% python3 -q
>>> import numpy as np
>>> from numpy import linalg as LA
>>> np.set_printoptions(suppress=True, linewidth=200)
>>> data = np.loadtxt("case16.csv", delimiter=",")
>>> data
array([[ 2., -3.,  0.,  0.,  0.,  0.,  0.,  0.,  0.,  0.],
       [-3.,  3., -3.,  0.,  0.,  0.,  0.,  0.,  0.,  0.],
       [ 0., -3.,  0., -3.,  0.,  0.,  0.,  0.,  0.,  0.],
       [ 0.,  0., -3.,  3., -3.,  0.,  0.,  0.,  0.,  0.],
       [ 0.,  0.,  0., -3.,  2., -3.,  0.,  0.,  0.,  0.],
       [ 0.,  0.,  0.,  0., -3.,  0., -3.,  0.,  0.,  0.],
       [ 0.,  0.,  0.,  0.,  0., -3.,  0., -3.,  0.,  0.],
       [ 0.,  0.,  0.,  0.,  0.,  0., -3.,  0., -3.,  0.],
       [ 0.,  0.,  0.,  0.,  0.,  0.,  0., -3.,  1., -3.],
       [ 0.,  0.,  0.,  0.,  0.,  0.,  0.,  0., -3.,  2.]])
>>> ev, evecs = LA.eigh(data)
>>> np.round(np.abs(evecs[:, -1]), 3)
array([0.242, 0.438, 0.406, 0.57 , 0.437, 0.223, 0.115, 0.062, 0.039, 0.021])
>>> (ev > 1e-8).sum(), (ev < -1e-8).sum()
(np.int64(6), np.int64(4))
>>> np.round(LA.eigvalsh(data + -1 * np.eye(10)), 3)
array([-6.185, -4.741, -3.801, -1.739, -0.586,  0.994,  2.841,  4.632,  5.145,  6.439])
>>> np.unique(ev.round(6) + 0, return_counts=True)[1]
array([1, 1, 1, 1, 1, 1, 1, 1, 1, 1])
>>> np.round(evecs @ np.diag(ev) @ evecs.T, 3) + 0
array([[ 2., -3.,  0.,  0.,  0.,  0.,  0.,  0.,  0.,  0.],
       [-3.,  3., -3.,  0.,  0.,  0.,  0.,  0.,  0.,  0.],
       [ 0., -3.,  0., -3.,  0.,  0.,  0.,  0.,  0.,  0.],
       [ 0.,  0., -3.,  3., -3.,  0.,  0.,  0.,  0.,  0.],
       [ 0.,  0.,  0., -3.,  2., -3.,  0.,  0.,  0.,  0.],
       [ 0.,  0.,  0.,  0., -3.,  0., -3.,  0.,  0.,  0.],
       [ 0.,  0.,  0.,  0.,  0., -3.,  0., -3.,  0.,  0.],
       [ 0.,  0.,  0.,  0.,  0.,  0., -3.,  0., -3.,  0.],
       [ 0.,  0.,  0.,  0.,  0.,  0.,  0., -3.,  1., -3.],
       [ 0.,  0.,  0.,  0.,  0.,  0.,  0.,  0., -3.,  2.]])
>>> ev.round(3)
array([-5.185, -3.741, -2.801, -0.739,  0.414,  1.994,  3.841,  5.632,  6.145,  7.439])
>>> np.round(LA.svd(data, compute_uv=False), 3)
array([7.439, 6.145, 5.632, 5.185, 3.841, 3.741, 2.801, 1.994, 0.739, 0.414])
>>> round(ev.sum(), 3), np.trace(data)
(np.float64(13.0), np.float64(13.0))
